>>> import numpy as np
>>> import numpy.linalg as la
>>> np.set_printoptions(precision=1, suppress=True, linewidth=120, floatmode="fixed")
>>> m1 = np.load("m.npy")
>>> print(m1)
[[-0.8 37.9  0.8]
 [-1.9 40.2  0.7]
 [ 0.5 40.2 -0.8]
 [-0.5 40.0  2.0]
 [-1.1 39.2  0.5]
 [-1.3 40.1 -0.2]
 [ 0.7 40.2  1.0]
 [-1.0 39.8 -0.9]
 [-0.1 40.0  0.4]
 [ 2.0 39.5  1.0]
 [-0.9 39.6  0.8]
 [-0.8 39.9  1.2]
 [ 0.9 40.1 -1.5]
 [-0.1 40.6 -0.4]]
>>> labels = m1[:, 1] > np.median(m1[:, 1])
>>> r0 = m1[labels].mean(axis=0) - m1[~labels].mean(axis=0)
>>> print(round((((m1 - m1.mean(axis=0)) @ r0 > 0) == labels).mean(), 1))
0.7
>>> print(r0)
[ 0.2  0.7 -0.9]
>>> C2 = np.cov(m1, rowvar=False)
>>> print(np.argsort(-m1.std(axis=0).round(6), kind="stable"))
[0 2 1]
>>> O, Rm = la.qr(m1)
>>> print(np.round(O.T @ O, 1) + 0)
[[1.0 0.0 0.0]
 [0.0 1.0 0.0]
 [0.0 0.0 1.0]]
>>> print(round(np.trace(O @ O.T), 1))
3.0
>>> print(O @ Rm)
[[-0.8 37.9  0.8]
 [-1.9 40.2  0.7]
 [ 0.5 40.2 -0.8]
 [-0.5 40.0  2.0]
 [-1.1 39.2  0.5]
 [-1.3 40.1 -0.2]
 [ 0.7 40.2  1.0]
 [-1.0 39.8 -0.9]
 [-0.1 40.0  0.4]
 [ 2.0 39.5  1.0]
 [-0.9 39.6  0.8]
 [-0.8 39.9  1.2]
 [ 0.9 40.1 -1.5]
 [-0.1 40.6 -0.4]]
>>> K = np.array([[-3.0, 0.0], [0.0, -8.0]])
>>> rng = np.random.default_rng(46780)
>>> labels = rng.permutation(2)
>>> print(labels)
[0 1]
>>> A2 = K[labels][:, labels]
>>> print(np.round(la.det(A2), 1), round(la.det(K[labels]), 1))
24.0 24.0
>>> print(np.sort(np.abs(la.eigvals(A2))))
[3.0 8.0]
>>> print(np.trace(A2))
-11.0
>>> print(A2)
[[-3.0  0.0]
 [ 0.0 -8.0]]
>>> print(np.diag(A2))
[-3.0 -8.0]
>>> print(np.allclose(A2, K))
True
>>> print(K.reshape(-1, 2))
[[-3.0  0.0]
 [ 0.0 -8.0]]
>>> print(K.ravel(order="F"))
[-3.0  0.0  0.0 -8.0]
>>> T = K.reshape(2, 2, -1)
>>> print(np.einsum("ihd,ihd->ih", T, T))
[[ 9.0  0.0]
 [ 0.0 64.0]]
>>> print(T.sum(axis=1))
[[-3.0]
 [-8.0]]
>>> arr = np.tanh(np.array([[-0.7, 1.3],
...     [-0.2, 1.7],
...     [-0.9, -1.0],
...     [0.5, -0.7],
...     [1.3, -0.2],
...     [0.7, -0.1],
...     [0.3, -0.3],
...     [-0.3, 0.9],
...     [-0.3, -1.3],
...     [-2.2, 1.1],
...     [2.0, 1.2],
...     [0.0, -0.2],
...     [-1.2, -0.4],
...     [0.3, 0.8],
...     [1.1, 1.0]]) @ np.array([[0.5, -0.5, -0.5], [-0.5, 0.3, 2.7]]))
>>> print(arr.round(1) + 0)
[[-0.8  0.6  1.0]
 [-0.7  0.5  1.0]
 [ 0.0  0.1 -1.0]
 [ 0.5 -0.4 -1.0]
 [ 0.6 -0.6 -0.8]
 [ 0.4 -0.4 -0.6]
 [ 0.3 -0.2 -0.7]
 [-0.5  0.4  1.0]
 [ 0.5 -0.2 -1.0]
 [-0.9  0.9  1.0]
 [ 0.4 -0.6  1.0]
 [ 0.1 -0.1 -0.5]
 [-0.4  0.4 -0.4]
 [-0.2  0.1  1.0]
 [ 0.0 -0.2  1.0]]
>>> Uu, sig, Vh = la.svd(arr)
>>> print(sig)
[3.9 1.8 0.1]
>>> print(np.argmax(sig[:-1] / (sig[1:] + 1e-6)) + 1)
2
>>> A2 = Uu[:, :2] @ np.diag(sig[:2]) @ Vh[:2]
>>> print(A2.round(1) + 0)
[[-0.8  0.6  1.0]
 [-0.7  0.6  1.0]
 [ 0.0  0.1 -1.0]
 [ 0.5 -0.4 -1.0]
 [ 0.7 -0.6 -0.8]
 [ 0.4 -0.3 -0.5]
 [ 0.3 -0.2 -0.7]
 [-0.5  0.4  1.0]
 [ 0.4 -0.3 -1.0]
 [-1.0  0.9  1.0]
 [ 0.4 -0.6  1.0]
 [ 0.1  0.0 -0.5]
 [-0.4  0.5 -0.4]
 [-0.2  0.1  1.0]
 [ 0.1 -0.2  1.0]]
>>> print(round(float(la.norm(arr - A2) / la.norm(arr)), 1))
0.0
>>> print(np.round(np.abs(arr - A2).max(), 1))
0.0
>>> print(la.matrix_rank(arr, rtol=0.05))
2
>>> feats = np.array([[1, 0], [0, 1]])
>>> vec = np.array([-2, 0])
>>> h1 = np.maximum(feats @ vec, 0)
>>> print(np.maximum(feats @ vec, 0) - np.maximum(-feats @ vec, 0))
[-2  0]
>>> print(h1)
[0 0]
>>> print(feats * (h1 > 1e-9)[:, None])
[[0 0]
 [0 0]]
>>> print(np.flatnonzero(la.matrix_power((feats != 0) + (feats.T != 0) + np.eye(2), 2)[0]))
[0]
>>> print(feats @ feats)
[[1 0]
 [0 1]]
>>> print((la.matrix_power((feats != 0) + (feats.T != 0) + np.eye(2), 2) > 0).astype(int))
[[1 0]
 [0 1]]
>>> vec = np.array([4, 0])
>>> print(feats.T @ (feats @ vec))
[4 0]
>>> print(np.round(la.det(feats), 1))
1.0
>>> print(la.inv(feats))
[[1.0 0.0]
 [0.0 1.0]]
>>> print(round(float(la.norm(vec)), 1), round(la.norm(feats @ vec), 1))
4.0 4.0
>>> print(2 - la.matrix_rank(feats - np.eye(2), tol=1e-8))
2
>>> print(np.trace(feats))
2
>>> print(np.sort(np.abs(la.eigvals(feats))))
[1.0 1.0]
>>> print(round(float(np.abs(la.eigvals(feats)).max()), 1))
1.0
>>> print(la.matrix_power(feats, 3))
[[1 0]
 [0 1]]
>>> print(feats @ feats)
[[1 0]
 [0 1]]
>>> print((feats + feats.T) / 2)
[[1.0 0.0]
 [0.0 1.0]]
>>> A = np.load("arr.npy")
>>> print(A)
[[8 2 4 8]
 [2 1 2 2]
 [4 2 4 4]
 [8 2 4 8]]
>>> print(np.allclose(A[:-1].T @ la.lstsq(A[:-1].T, A[-1])[0], A[-1]))
True
>>> print(la.lstsq(A[:-1].T, A[-1])[2])
2
